$ python3 -q
>>> import numpy as np
>>> import numpy.linalg as la
>>> np.set_printoptions(precision=4, suppress=True, linewidth=200)
>>> tidy = lambda a: np.round(a, 4) + 0
>>> m1 = np.load("run2.npy")
>>> m1
array([[0., 2., 0.],
       [2., 0., 0.],
       [0., 0., 0.]])
>>> tidy(la.eigvalsh(m1).min())
np.float64(-2.0)
>>> print(np.all(la.eigvalsh(m1) > 0))
False
>>> print(np.flatnonzero(la.matrix_power((m1 != 0) + (m1.T != 0) + np.eye(3), 3)[0]))
[0 1]
>>> (m1 != 0).astype(int)
array([[0, 1, 0],
       [1, 0, 0],
       [0, 0, 0]])
>>> m1 @ m1
array([[4., 0., 0.],
       [0., 4., 0.],
       [0., 0., 0.]])
>>> tidy(np.sort(la.eigvals(m1).real))
array([-2.,  0.,  2.])
>>> U, s, vt = la.svd(m1)
>>> print(s)
[2. 2. 0.]
>>> B = U[:, :2] @ np.diag(s[:2]) @ vt[:2]
>>> la.matrix_rank(B)
np.int64(2)
>>> tidy(la.norm(m1 - B, 2)), s[2]
(np.float64(0.0), np.float64(0.0))
>>> r = la.matrix_rank(m1)
>>> r
np.int64(2)
>>> N = la.svd(m1)[2][r:].T
>>> print(m1 @ N)
[[0.]
 [0.]
 [0.]]
>>> N @ N.T
array([[0., 0., 0.],
       [0., 0., 0.],
       [0., 0., 1.]])
>>> [int(la.matrix_rank(m1[:i])) for i in range(1, len(m1) + 1)]
[1, 2, 2]
>>> np.allclose(m1 @ N, 0)
True
>>> [int(la.matrix_rank(m1[:, :j + 1])) for j in range(3)]
[1, 2, 2]
>>> la.matrix_rank(m1.T @ m1), la.matrix_rank(m1 @ m1.T)
(np.int64(2), np.int64(2))
>>> N.shape
(3, 1)
>>> np.allclose(m1[:-1].T @ la.lstsq(m1[:-1].T, m1[-1])[0], m1[-1])
True
>>> tidy(np.trace(la.pinv(m1) @ m1))
np.float64(2.0)
>>> E = np.loadtxt("w.csv", delimiter=",")
>>> E
array([[1.    , 0.    , 0.    ],
       [0.3333, 0.6667, 0.    ],
       [0.    , 0.    , 1.    ]])
>>> # a transition matrix
>>> B = np.array([[3, 1, 0], [3, 0, -3], [-3, -3, 0]])
>>> tidy(B.T @ E.T)
array([[ 3.    ,  3.    , -3.    ],
       [ 1.    ,  0.3333, -3.    ],
       [ 0.    , -2.0001,  0.    ]])
>>> print(tidy(np.einsum("ik,kj->ji", E, B)))
[[ 3.      3.     -3.    ]
 [ 1.      0.3333 -3.    ]
 [ 0.     -2.0001  0.    ]]
>>> tidy(E @ B)
array([[ 3.    ,  1.    ,  0.    ],
       [ 3.    ,  0.3333, -2.0001],
       [-3.    , -3.    ,  0.    ]])
>>> print(tidy(np.einsum("ik,kj->ij", E, B)))
[[ 3.      1.      0.    ]
 [ 3.      0.3333 -2.0001]
 [-3.     -3.      0.    ]]
>>> arr = np.array([[0, 0, 0, -1, 0, 0, 0],
...     [0, 0, -2, 0, 0, 0, 0],
...     [2, 0, 0, 0, 0, 0, 0],
...     [0, 0, 0, 0, 0, 0, 0],
...     [0, 0, 0, 0, 0, 0, 0],
...     [0, 1, 0, 0, 0, 0, 0],
...     [0, 0, 0, 0, 0, 0, 0]])
>>> np.abs(np.diag(la.qr(arr)[1])) > 1e-9
array([ True,  True,  True,  True, False, False, False])
>>> tidy(arr @ la.pinv(arr) @ arr)
array([[ 0.,  0.,  0., -1.,  0.,  0.,  0.],
       [ 0.,  0., -2.,  0.,  0.,  0.,  0.],
       [ 2.,  0.,  0.,  0.,  0.,  0.,  0.],
       [ 0.,  0.,  0.,  0.,  0.,  0.,  0.],
       [ 0.,  0.,  0.,  0.,  0.,  0.,  0.],
       [ 0.,  1.,  0.,  0.,  0.,  0.,  0.],
       [ 0.,  0.,  0.,  0.,  0.,  0.,  0.]])
>>> tidy(np.trace(la.pinv(arr) @ arr))
np.float64(4.0)
